In [1]: import numpy as np

In [2]: np.set_printoptions(precision=1, suppress=True, linewidth=200, legacy="1.25")

In [3]: def rd(a):
   ...:     return np.round(a, 1) + 0
   ...: 

In [4]: M = np.load("out9.npy")

In [5]: M
Out[5]: 
array([[1. , 0.7, 0.5, 0.3],
       [0.7, 1. , 0.7, 0.5],
       [0.5, 0.7, 1. , 0.7],
       [0.3, 0.5, 0.7, 1. ]])

In [6]: Q, evecs = np.linalg.qr(M[:, :1])[0], np.linalg.qr(M[:, 1:])[0]

In [7]: sigma = np.linalg.svd(Q.T @ evecs, compute_uv=False)

In [8]: rd(np.linalg.norm(Q @ Q.T - evecs @ evecs.T, 2))
Out[8]: 1.0

In [9]: (sigma > 0.9).sum()
Out[9]: 1

In [10]: def softmax(z):
    ...:     e = np.exp(z - z.max(axis=-1, keepdims=True))
    ...:     return e / e.sum(axis=-1, keepdims=True)
    ...: 

In [11]: rd(softmax(M[3]))
Out[11]: array([0.2, 0.2, 0.3, 0.4])

In [12]: rd(softmax(10 * M[3]))
Out[12]: array([0. , 0. , 0. , 0.9])

In [13]: scores = M @ M.T / np.sqrt(4)

In [14]: softmax(scores).round(6).argmax(axis=1)
Out[14]: array([1, 1, 2, 2])

In [15]: rd(softmax(scores + np.triu(np.full(scores.shape, -np.inf), 1)))
Out[15]: 
array([[1. , 0. , 0. , 0. ],
       [0.5, 0.5, 0. , 0. ],
       [0.3, 0.3, 0.4, 0. ],
       [0.2, 0.3, 0.3, 0.3]])

In [16]: rd(softmax(scores))
Out[16]: 
array([[0.3, 0.3, 0.3, 0.2],
       [0.2, 0.3, 0.3, 0.2],
       [0.2, 0.3, 0.3, 0.2],
       [0.2, 0.3, 0.3, 0.3]])

In [17]: rng = np.random.default_rng(72)

In [18]: idx = rng.permutation(4)

In [19]: idx
Out[19]: array([2, 3, 1, 0])

In [20]: B = M[idx][:, idx]

In [21]: rd(np.sort(np.abs(np.linalg.eigvals(B))))
Out[21]: array([0.2, 0.3, 0.8, 2.7])

In [22]: rd(np.einsum("ij,ji->", M, M))
Out[22]: 8.1

In [23]: rd(np.linalg.det(M.T))
Out[23]: 0.1

In [24]: rd(np.poly(M))
Out[24]: array([ 1. , -4. ,  3.9, -1.3,  0.1])

In [25]: A = np.load("mat.npy")

In [26]: A
Out[26]: 
array([[-2.,  1.,  0.],
       [ 0., -2.,  1.],
       [ 0.,  0., -2.]])

In [27]: u = np.array([0, 2, 3])

In [28]: B = A + np.outer(u, np.eye(3)[0])

In [29]: B
Out[29]: 
array([[-2.,  1.,  0.],
       [ 2., -2.,  1.],
       [ 3.,  0., -2.]])

In [30]: rd(np.linalg.det(B) / np.linalg.det(A)), rd(1 + np.linalg.solve(A, u)[0])
Out[30]: (0.1, 0.1)

In [31]: basis = np.array([[-2, 2, -1], [2, 2, 0], [0, 2, 1]])

In [32]: F = (rng.random((10, 3)) < 0.25) @ basis

In [33]: F
Out[33]: 
array([[ 0,  4, -1],
       [ 0,  2,  1],
       [ 0,  0,  0],
       [ 0,  0,  0],
       [ 0,  0,  0],
       [ 0,  2,  1],
       [ 2,  2,  0],
       [ 2,  2,  0],
       [ 0,  0,  0],
       [-2,  2, -1]])

In [34]: Xs = (F - F.mean(axis=0)) / F.std(axis=0)

In [35]: np.argwhere(np.abs(Xs) > 2)
Out[35]: 
array([[0, 1],
       [9, 0]])

In [36]: b = np.linalg.lstsq(np.delete(Xs, 1, axis=1), Xs[:, 1])[0]

In [37]: rd(b)
Out[37]: array([ 0.2, -0.3])

In [38]: B = np.c_[F[:, :1] @ np.array([[4]]), np.array([-3, 3, 0, -1, -3, 3, 1, 2, -2, -1])]

In [39]: B
Out[39]: 
array([[ 0, -3],
       [ 0,  3],
       [ 0,  0],
       [ 0, -1],
       [ 0, -3],
       [ 0,  3],
       [ 8,  1],
       [ 8,  2],
       [ 0, -2],
       [-8, -1]])

In [40]: rd(np.linalg.norm(np.linalg.qr(F)[0].T @ B, axis=0) ** 2 / ((B ** 2).sum(axis=0) + 1e-12))
Out[40]: array([1. , 0.6])

In [41]: np.linalg.matrix_rank(B)
Out[41]: 2

In [42]: rd(np.linalg.norm(B - F @ np.linalg.lstsq(F, B)[0], axis=0))
Out[42]: array([0. , 4.4])

In [43]: Q, evecs = np.linalg.qr(F[:, :2])[0], np.linalg.qr(F[:, 2:])[0]

In [44]: sigma = np.linalg.svd(Q.T @ evecs, compute_uv=False)

In [45]: rd(sigma)
Out[45]: array([0.4])

In [46]: E = np.loadtxt("w.csv", delimiter=",")

In [47]: rd(E)
Out[47]: 
array([[-1.3, -2.5, -1. ],
       [-1.4, -2.9, -1.1],
       [ 0.2,  0.4,  0.1]])

In [48]: np.linalg.matrix_rank(E, rtol=0.1)
Out[48]: 1

In [49]: rd(np.linalg.norm(E, 2) / np.linalg.norm(E))
Out[49]: 1.0

In [50]: theta = rng.uniform(0, 2 * np.pi, 20)

In [51]: Q, _ = np.linalg.qr(np.array([[-1.8, 2.0], [-0.4, -1.1], [-1.2, -0.5]]))

In [52]: mat = 10 * np.c_[np.cos(theta), np.sin(theta)] @ Q.T

In [53]: rd(mat)
Out[53]: 
array([[ 9.4, -0.4,  3.4],
       [-9.5,  3.1, -0.1],
       [-5.5, -4.2, -7.2],
       [-7.1, -3. , -6.4],
       [ 1.1,  6.2,  7.8],
       [-9.2, -0.1, -3.9],
       [-1.8, -6. , -7.8],
       [-2.2,  6.7,  7.1],
       [-7. , -3.1, -6.5],
       [ 8.5,  1.3,  5. ],
       [ 9.4, -0.4,  3.3],
       [ 6.3,  3.6,  6.9],
       [ 9.1, -4.1, -1.2],
       [ 6.2, -6.2, -4.8],
       [-8.4,  4.9,  2.4],
       [-7.7,  5.4,  3.4],
       [-1.2, -6.1, -7.8],
       [ 8.7, -4.6, -2. ],
       [ 7.1,  3. ,  6.4],
       [ 3.4,  5.4,  7.7]])

In [54]: # rank 2

In [55]: np.argsort(-np.linalg.norm(mat, axis=0).round(6), kind="stable")[:3]
Out[55]: array([0, 2, 1])

In [56]: [round(float(x), 1) for x in np.linalg.svd(mat, compute_uv=False)[:3]]
Out[56]: [34.5, 28.4, 0.0]

In [57]: np.linalg.matrix_rank(mat, rtol=0.1)
Out[57]: 2

In [58]: G = np.cov(mat, rowvar=False)

In [59]: rd(np.corrcoef(mat.T))
Out[59]: 
array([[ 1. , -0.1,  0.4],
       [-0.1,  1. ,  0.9],
       [ 0.4,  0.9,  1. ]])

In [60]: rd(mat.std(axis=0))
Out[60]: array([7. , 4.4, 5.6])

In [61]: rd(np.median(mat, axis=0))
Out[61]: array([-0.1, -0.3,  1.1])

In [62]: rd(np.linalg.eigvalsh(G)[::-1])
Out[62]: array([62.3, 42.6,  0. ])

In [63]: left, sigma, VT = np.linalg.svd(mat)

In [64]: np.argmax(sigma[:-1] / (sigma[1:] + 1e-6)) + 1
Out[64]: 2

In [65]: rd(sigma)
Out[65]: array([34.5, 28.4,  0. ])

In [66]: B = left[:, :2] @ np.diag(sigma[:2]) @ VT[:2]

In [67]: rd(np.linalg.norm(mat - B) / np.linalg.norm(mat))
Out[67]: 0.0

In [68]: rd(B)
Out[68]: 
array([[ 9.4, -0.4,  3.4],
       [-9.5,  3.1, -0.1],
       [-5.5, -4.2, -7.2],
       [-7.1, -3. , -6.4],
       [ 1.1,  6.2,  7.8],
       [-9.2, -0.1, -3.9],
       [-1.8, -6. , -7.8],
       [-2.2,  6.7,  7.1],
       [-7. , -3.1, -6.5],
       [ 8.5,  1.3,  5. ],
       [ 9.4, -0.4,  3.3],
       [ 6.3,  3.6,  6.9],
       [ 9.1, -4.1, -1.2],
       [ 6.2, -6.2, -4.8],
       [-8.4,  4.9,  2.4],
       [-7.7,  5.4,  3.4],
       [-1.2, -6.1, -7.8],
       [ 8.7, -4.6, -2. ],
       [ 7.1,  3. ,  6.4],
       [ 3.4,  5.4,  7.7]])

In [69]: np.linalg.matrix_rank(mat, rtol=0.05)
Out[69]: 2
